>>> import numpy as np
>>> np.set_printoptions(precision=2, suppress=True, linewidth=140, sign=" ")
>>> K = np.loadtxt("case18.csv", delimiter=",")
>>> K
array([[ 2., -2., -2.,  3.,  1., -1., -2.,  0.],
       [-2.,  2.,  2., -3., -1.,  1.,  2.,  0.],
       [-2.,  2.,  2., -3., -1.,  1.,  2.,  0.],
       [-2.,  2.,  2., -3., -1.,  1.,  2.,  0.],
       [-2.,  2.,  2., -3., -1.,  1.,  2.,  0.],
       [ 4., -4., -4.,  6.,  2., -2., -4.,  0.],
       [ 4., -4., -4.,  6.,  2., -2., -4.,  0.],
       [ 0.,  0.,  0.,  0.,  0.,  0.,  0.,  0.]])
>>> rank = np.linalg.matrix_rank(K)
>>> rank
np.int64(1)
>>> ns = np.linalg.svd(K)[2][rank:].T
>>> [int(np.linalg.matrix_rank(np.delete(K, i, axis=0))) for i in range(8)]
[1, 1, 1, 1, 1, 1, 1, 1]
>>> [int(np.linalg.matrix_rank(K[:, :j + 1])) for j in range(8)]
[1, 1, 1, 1, 1, 1, 1, 1]
>>> np.allclose(K @ ns, 0)
True
>>> s = 10 * 0.9 ** np.arange(5)
>>> O, _ = np.linalg.qr(np.array([[-0.7, -0.7, 0.6, 0.4, -0.6],
...     [0.1, 0.5, 0.3, -0.5, 0.1],
...     [-1.5, 1.6, -0.3, 0.5, 0.9],
...     [-0.9, 1.2, -0.7, -0.1, -1.1],
...     [0.5, -0.3, 1.2, 0.5, 0.9]]))
>>> rng = np.random.default_rng(346)
>>> F = rng.normal(size=(10, 5)) * s @ O
>>> F
array([[  8.14,  23.34,   0.71,  12.5 ,  -0.38],
       [ -7.43,   1.79,  -4.22,  -0.68,  -8.28],
       [  1.76,  -0.23,   1.24,  -4.31,   4.25],
       [-13.55,   7.67, -11.81, -10.64,   5.71],
       [ -7.78,   3.46,  -5.31,  -1.65,  -7.41],
       [  5.48,   2.01,  -9.75,   8.16,  13.33],
       [  5.51,  -2.11,  -0.64,  10.09,  11.05],
       [ -3.49,  -2.17,   8.9 ,  -0.87,   9.64],
       [  0.85,   7.23,   7.14,  -8.75,   3.89],
       [ -8.57,  18.98,  -0.88,   6.92,   1.38]])
>>> np.round(np.linalg.norm(F, 1), 2), round(np.linalg.norm(F, np.inf), 2)
(np.float64(68.99), np.float64(49.37))
>>> round(np.linalg.norm(F) ** 2 / np.linalg.norm(F, 2) ** 2, 2)
np.float64(2.63)
>>> round(float(np.linalg.norm(F[9], 1)), 2), np.round(np.linalg.norm(F[9], np.inf), 2)
(36.73, np.float64(18.98))
>>> np.linalg.norm(F, axis=0)
array([ 22.7 ,  32.32,  20.34,  24.19,  24.17])
>>> Xc = (F - F.mean(axis=0)) / F.std(axis=0)
>>> np.argwhere(np.abs(Xc) > 2)
array([[ 0,  1]])
>>> Xc.std(axis=0)
array([ 1.,  1.,  1.,  1.,  1.])
>>> beta = np.linalg.lstsq(np.delete(Xc, 4, axis=1), Xc[:, 4])[0]
>>> beta
array([ 0.46, -0.3 , -0.07, -0.01])
>>> def softmax(z):
...     e = np.exp(z - z.max(axis=-1, keepdims=True))
...     return e / e.sum(axis=-1, keepdims=True)
... 
>>> np.round(softmax(10 * F[0]), 2) + 0
array([ 0.,  1.,  0.,  0.,  0.])
>>> np.round(softmax(F[0]), 2) + 0
array([ 0.,  1.,  0.,  0.,  0.])
>>> softmax(F).sum(axis=1)
array([ 1.,  1.,  1.,  1.,  1.,  1.,  1.,  1.,  1.,  1.])
>>> att = F @ F.T / np.sqrt(5)
>>> softmax(att).round(6).argmax(axis=1)
array([ 0,  4,  8,  3,  3,  5,  5,  7,  8,  9])
>>> vec = np.array([-2, -1, -4, 5, -5])
>>> np.einsum("ij,j->i", F, vec)
array([  21.95,   67.95,  -51.08,  -15.06,   62.14,    0.2 ,  -11.14,  -79.03, -100.7 ,   29.43])
>>> F @ vec
array([  21.95,   67.95,  -51.08,  -15.06,   62.14,    0.2 ,  -11.14,  -79.03, -100.7 ,   29.43])
>>> np.linalg.norm(F @ vec) <= np.linalg.norm(F, 2) * np.linalg.norm(vec) + 1e-9
np.True_
>>> (F * vec).sum(axis=1)
array([  21.95,   67.95,  -51.08,  -15.06,   62.14,    0.2 ,  -11.14,  -79.03, -100.7 ,   29.43])
>>> F @ np.eye(5)[4]
array([-0.38, -8.28,  4.25,  5.71, -7.41, 13.33, 11.05,  9.64,  3.89,  1.38])
>>> B = np.c_[F[:, :1] @ np.array([[3]]), np.array([3, 5, 3, -1, -3, -3, 5, 4, -3, 5])]
>>> B
array([[ 24.42,   3.  ],
       [-22.28,   5.  ],
       [  5.29,   3.  ],
       [-40.64,  -1.  ],
       [-23.35,  -3.  ],
       [ 16.45,  -3.  ],
       [ 16.54,   5.  ],
       [-10.46,   4.  ],
       [  2.56,  -3.  ],
       [-25.71,   5.  ]])
>>> np.linalg.matrix_rank(np.c_[F, B])
np.int64(6)
>>> np.linalg.matrix_rank(B)
np.int64(2)
>>> np.linalg.norm(np.linalg.qr(F)[0].T @ B, axis=0) ** 2 / ((B ** 2).sum(axis=0) + 1e-12)
array([ 1.  ,  0.51])
>>> X = np.loadtxt("run9.csv", delimiter=",")
>>> X
array([[ 1.6 , -0.5 , -0.6 , -0.6 ,  0.8 ,  1.18, -1.2 ],
       [ 0.2 , -0.5 , -1.2 , -0.7 , -0.8 ,  2.41,  1.  ],
       [ 0.9 , -1.5 ,  1.1 ,  1.  , -0.1 , -2.18,  0.1 ],
       [ 0.2 , -1.4 , -0.7 , -0.6 , -0.9 ,  1.49,  0.1 ],
       [-1.3 ,  0.5 ,  0.2 , -0.6 ,  0.6 , -0.47,  0.6 ],
       [-0.3 ,  0.4 ,  0.2 , -1.3 ,  0.2 , -0.45, -0.7 ],
       [ 1.6 ,  0.6 ,  2.4 , -0.4 ,  0.1 , -4.82, -0.6 ],
       [ 1.  , -0.8 , -1.1 ,  1.5 ,  1.  ,  2.23, -1.4 ],
       [ 1.5 ,  0.5 , -0.5 , -0.2 , -0.9 ,  1.01, -0.6 ],
       [ 0.2 , -1.4 , -0.6 , -0.1 ,  1.  ,  1.19, -1.1 ],
       [ 0.7 , -0.4 , -0.9 , -1.5 ,  0.9 ,  1.84,  0.9 ],
       [-0.9 ,  0.  , -1.3 , -1.8 , -0.4 ,  2.52,  1.1 ],
       [-0.9 , -1.1 , -0.3 , -1.3 , -1.  ,  0.56,  0.5 ],
       [ 0.9 , -0.9 , -1.5 ,  0.1 ,  0.2 ,  2.96, -1.7 ],
       [ 0.  ,  1.4 ,  0.2 ,  0.2 , -0.3 , -0.45,  0.7 ],
       [ 0.2 ,  0.3 ,  2.2 ,  1.2 , -0.3 , -4.47, -0.7 ],
       [ 0.6 ,  0.5 ,  0.9 , -0.8 , -0.2 , -1.83,  0.3 ],
       [-0.5 ,  0.1 ,  1.  ,  1.1 ,  0.1 , -2.04, -0.2 ],
       [ 0.1 , -0.5 , -1.  , -0.4 ,  0.2 ,  2.01, -1.2 ],
       [-2.1 , -0.5 ,  0.9 ,  0.3 , -0.9 , -1.73, -0.7 ],
       [-1.1 ,  0.3 ,  0.6 ,  0.4 , -0.7 , -1.22, -0.5 ],
       [-0.5 , -0.8 , -2.2 , -1.4 , -0.2 ,  4.43,  1.5 ],
       [-2.  , -0.2 ,  0.1 , -0.9 ,  1.  , -0.26, -0.3 ],
       [ 0.2 , -0.1 , -1.4 , -1.  , -1.2 ,  2.68,  0.1 ],
       [ 0.1 ,  0.3 ,  0.  ,  0.  ,  0.5 , -0.08,  0.9 ],
       [-1.  , -2.  ,  0.  , -0.7 ,  0.8 , -0.1 ,  0.  ],
       [ 0.8 ,  0.8 ,  0.1 ,  0.  ,  2.1 , -0.18, -1.1 ],
       [ 0.9 , -0.2 , -0.3 , -0.6 , -1.7 ,  0.68, -1.3 ],
       [ 0.3 ,  1.8 ,  0.3 , -1.3 ,  1.  , -0.61, -0.6 ],
       [-0.2 ,  2.5 ,  1.  ,  1.8 ,  0.6 , -2.06,  0.7 ],
       [-1.4 ,  1.4 , -0.1 ,  0.7 ,  0.6 ,  0.32, -1.  ],
       [ 1.  ,  0.9 ,  0.9 , -1.7 , -0.1 , -1.82,  0.2 ],
       [-0.2 ,  0.4 , -0.7 ,  0.6 ,  0.4 ,  1.31,  0.7 ],
       [-0.7 , -0.1 ,  2.5 ,  0.3 ,  0.1 , -5.04, -0.6 ],
       [ 1.4 ,  0.3 ,  0.2 ,  0.2 , -0.5 , -0.38,  0.2 ],
       [ 0.1 , -0.5 , -1.9 , -0.2 ,  1.2 ,  3.76,  0.3 ],
       [-1.1 , -1.2 ,  0.5 , -0.7 ,  0.2 , -1.04,  0.7 ],
       [-1.1 , -0.7 ,  0.9 , -2.2 ,  0.1 , -1.81, -0.5 ],
       [-1.  , -1.2 , -1.1 ,  0.5 ,  0.6 ,  2.21, -1.6 ],
       [ 0.6 ,  1.9 ,  0.2 ,  0.4 , -0.5 , -0.42,  1.2 ],
       [ 0.3 , -0.4 , -0.5 ,  1.1 , -0.1 ,  1.02,  0.7 ],
       [-0.9 , -0.3 , -0.3 , -0.1 ,  0.2 ,  0.51, -2.4 ],
       [ 0.3 ,  1.6 ,  0.7 ,  0.1 ,  1.1 , -1.39, -0.1 ]])
>>> np.argsort(-np.linalg.norm(X, axis=0).round(6), kind="stable")[:3]
array([ 5,  2,  1])
>>> np.linalg.matrix_rank(X, rtol=0.1)
np.int64(6)
>>> [round(float(x), 2) for x in np.linalg.svd(X, compute_uv=False)[:3]]
[15.66, 6.81, 6.58]
>>> gram = np.cov(X, rowvar=False)
>>> np.round(np.corrcoef(X[:, 5], X[:, 1])[0, 1], 2)
np.float64(-0.34)
>>> np.argsort(-X.std(axis=0).round(6), kind="stable")
array([ 5,  2,  1,  0,  3,  6,  4])
>>> gram.shape
(7, 7)
>>> X.std(axis=0)
array([ 0.93,  0.98,  1.05,  0.91,  0.76,  2.1 ,  0.89])
>>> np.median(X, axis=0)
array([ 0.1, -0.1,  0. , -0.2,  0.1, -0.1, -0.1])
>>> np.round(np.linalg.eigvalsh(gram)[::-1], 2) + 0
array([ 5.84,  1.09,  1.02,  0.77,  0.61,  0.44,  0.  ])
>>> data = np.array([[-0.6, 2.2, 0.3, 0.2, 0.3],
...     [-1.8, 0.6, 1.0, 0.6, -0.3],
...     [-0.1, -1.0, -0.1, -0.5, 0.7],
...     [-1.9, 0.9, -1.2, -0.3, 0.6],
...     [-0.6, -0.4, 0.1, -0.5, -1.8],
...     [0.8, 0.4, 0.8, -0.1, -0.9],
...     [0.3, -0.3, -0.8, 0.9, 0.7],
...     [1.2, -0.6, -0.2, 0.2, -0.9],
...     [0.3, -1.1, 2.1, -0.3, -1.5],
...     [0.8, 0.9, -0.3, 1.3, -0.2]])
>>> data
array([[-0.6,  2.2,  0.3,  0.2,  0.3],
       [-1.8,  0.6,  1. ,  0.6, -0.3],
       [-0.1, -1. , -0.1, -0.5,  0.7],
       [-1.9,  0.9, -1.2, -0.3,  0.6],
       [-0.6, -0.4,  0.1, -0.5, -1.8],
       [ 0.8,  0.4,  0.8, -0.1, -0.9],
       [ 0.3, -0.3, -0.8,  0.9,  0.7],
       [ 1.2, -0.6, -0.2,  0.2, -0.9],
       [ 0.3, -1.1,  2.1, -0.3, -1.5],
       [ 0.8,  0.9, -0.3,  1.3, -0.2]])
>>> w1 = np.array([[0, 0, 1, 0, 1],
...     [-1, 1, 1, -1, 1],
...     [2, -2, 2, -2, 2],
...     [-1, 0, 0, -1, -1],
...     [0, -2, 1, 2, 1]])
>>> beta = np.array([-2, -2, -1, 0, 1])
>>> H = np.maximum(data @ w1 + beta, 0)
>>> np.linalg.matrix_rank(H)
np.int64(5)
>>> H
array([[ 0. ,  0. ,  1.5,  0. ,  3.3],
       [ 0. ,  0. ,  0. ,  0. ,  0.9],
       [ 0. ,  0. ,  0. ,  3.1,  0.9],
       [ 0. ,  0.1,  0. ,  3. ,  0. ],
       [ 0. ,  1. ,  0. ,  0. ,  0. ],
       [ 0. ,  0. ,  0.9,  0. ,  3. ],
       [ 0. ,  0. ,  0. ,  2.4,  0. ],
       [ 0. ,  0. ,  0. ,  0. ,  0.1],
       [ 3.6,  0. ,  0.9,  0. ,  3.2],
       [ 0. ,  0. ,  0. ,  0. ,  0.6]])
>>> basis = np.array([[-2, -3], [2, -3], [0, 3], [1, 1], [-3, -2]])
>>> (H @ basis).round(6).argmax(axis=1)
array([ 1,  1,  1,  0,  0,  1,  0,  1,  1,  1])
>>> H @ basis
array([[ -9.9,  -2.1],
       [ -2.7,  -1.8],
       [  0.4,   1.3],
       [  3.2,   2.7],
       [  2. ,  -3. ],
       [ -9. ,  -3.3],
       [  2.4,   2.4],
       [ -0.3,  -0.2],
       [-16.8, -14.5],
       [ -1.8,  -1.2]])
>>> w1 @ basis
array([[ -3,   1],
       [  0,   0],
       [-16,   0],
       [  4,   4],
       [ -5,   9]])
>>> vec = np.array([2, 0, 0, 1, 0])
>>> h1 = np.maximum(data @ vec, 0)
>>> data * (h1 > 1e-9)[:, None]
array([[-0. ,  0. ,  0. ,  0. ,  0. ],
       [-0. ,  0. ,  0. ,  0. , -0. ],
       [-0. , -0. , -0. , -0. ,  0. ],
       [-0. ,  0. , -0. , -0. ,  0. ],
       [-0. , -0. ,  0. , -0. , -0. ],
       [ 0.8,  0.4,  0.8, -0.1, -0.9],
       [ 0.3, -0.3, -0.8,  0.9,  0.7],
       [ 1.2, -0.6, -0.2,  0.2, -0.9],
       [ 0.3, -1.1,  2.1, -0.3, -1.5],
       [ 0.8,  0.9, -0.3,  1.3, -0.2]])
>>> np.maximum(data @ (3 * vec), 0)
array([ 0. ,  0. ,  0. ,  0. ,  0. ,  4.5,  4.5,  7.8,  0.9,  8.7])
>>> np.tanh(data @ vec)
array([-0.76, -1.  , -0.6 , -1.  , -0.94,  0.91,  0.91,  0.99,  0.29,  0.99])
>>> data.T @ h1
array([ 7.18,  0.87, -0.76,  5.4 , -3.67])
>>> np.round(softmax(10 * data[4]), 2) + 0
array([ 0.  ,  0.01,  0.99,  0.  ,  0.  ])
>>> softmax(data[4] + 5)
array([ 0.18,  0.22,  0.36,  0.2 ,  0.05])
>>> att = data @ data.T / np.sqrt(5)
>>> softmax(att).round(6).argmax(axis=1)
array([ 0,  1,  2,  3,  4,  8,  6,  7,  8,  9])
>>> Xc = data - data.mean(axis=1)
Traceback (most recent call last):
  File "<python-input-74>", line 1, in <module>
    Xc = data - data.mean(axis=1)
         ~~~~~^~~~~~~~~~~~~~~~~~~
ValueError: operands could not be broadcast together with shapes (10,5) (10,) 
>>> Xc = data - data.mean(axis=0)
>>> Uu, s, vt = np.linalg.svd(Xc, full_matrices=False)
>>> vt[0] * np.sign(vt[0, np.abs(vt[0]).argmax()])
array([-0.48,  0.54, -0.44,  0.12,  0.51])
>>> s
array([ 4.19,  3.1 ,  2.63,  1.71,  1.34])
>>> np.round(Xc.mean(axis=0), 2) + 0
array([ 0.,  0.,  0.,  0.,  0.])
>>> W0 = np.loadtxt("mat.csv", delimiter=",")
>>> W0
array([[ 13.97,   4.99,   6.02,   9.98,  14.02,  12.98,   5.  ,   9.01,   6.99,  18.03,   9.99,   3.99,   8.01,  11.01],
       [  5.06,   2.02,   2.98,   3.98,   4.01,   5.03,   2.  ,   2.02,   2.01,   6.03,   2.99,   1.02,   1.96,   3.  ],
       [  9.  ,   2.97,   3.  ,   6.  ,  10.04,   7.95,   3.  ,   6.99,   4.98,  12.01,   7.01,   3.04,   6.01,   7.98],
       [ 11.01,   4.  ,   3.01,   8.05,  13.01,  10.99,   4.  ,   9.01,   5.02,  14.98,   8.  ,   4.01,   8.01,   9.98]])
>>> Uu, s, vt = np.linalg.svd(W0)
>>> np.argmax(s[:-1] / (s[1:] + 1e-6)) + 1
np.int64(3)
>>> B = Uu[:, :3] @ np.diag(s[:3]) @ vt[:3]
>>> np.linalg.matrix_rank(W0, rtol=0.05)
np.int64(2)
>>> np.round(np.linalg.norm(W0 - B, 2), 2), round(float(s[3]), 2)
(np.float64(0.08), 0.08)
>>> np.linalg.matrix_rank(B)
np.int64(3)
>>> B
array([[ 14.  ,   4.99,   6.01,   9.98,  14.03,  12.98,   5.  ,   9.01,   6.99,  18.03,   9.99,   4.01,   7.99,  11.  ],
       [  5.03,   2.02,   2.99,   3.98,   4.  ,   5.03,   2.  ,   2.02,   2.01,   6.03,   2.99,   1.  ,   1.98,   3.01],
       [  8.97,   2.97,   3.01,   6.  ,  10.03,   7.95,   3.  ,   6.99,   4.98,  12.01,   7.01,   3.02,   6.03,   7.99],
       [ 11.01,   4.  ,   3.01,   8.05,  13.01,  10.99,   4.  ,   9.01,   5.02,  14.98,   8.  ,   4.01,   8.01,   9.98]])
>>> f, r1 = B[0], B[3]
>>> round(float(f @ f), 2)
1502.16
>>> pr = (f @ r1) / (f @ f) * f
>>> np.round(np.linalg.norm(f + r1) ** 2 + np.linalg.norm(f - r1) ** 2, 2)
np.float64(5187.81)
>>> r1 - pr
array([-0.86, -0.23, -2.08, -0.41,  1.12, -0.01, -0.24,  1.37, -0.91, -0.3 , -0.47,  0.61,  1.23,  0.66])
>>> W0.ravel(order="F")
array([ 13.97,   5.06,   9.  ,  11.01,   4.99,   2.02,   2.97,   4.  ,   6.02,   2.98,   3.  ,   3.01,   9.98,   3.98,   6.  ,   8.05,
        14.02,   4.01,  10.04,  13.01,  12.98,   5.03,   7.95,  10.99,   5.  ,   2.  ,   3.  ,   4.  ,   9.01,   2.02,   6.99,   9.01,
         6.99,   2.01,   4.98,   5.02,  18.03,   6.03,  12.01,  14.98,   9.99,   2.99,   7.01,   8.  ,   3.99,   1.02,   3.04,   4.01,
         8.01,   1.96,   6.01,   8.01,  11.01,   3.  ,   7.98,   9.98])
>>> t3 = W0.reshape(4, 2, -1)
>>> t3[:, 0]
array([[ 13.97,   4.99,   6.02,   9.98,  14.02,  12.98,   5.  ],
       [  5.06,   2.02,   2.98,   3.98,   4.01,   5.03,   2.  ],
       [  9.  ,   2.97,   3.  ,   6.  ,  10.04,   7.95,   3.  ],
       [ 11.01,   4.  ,   3.01,   8.05,  13.01,  10.99,   4.  ]])
>>> np.einsum("ihd,jhd->hij", t3, t3).shape
(2, 4, 4)
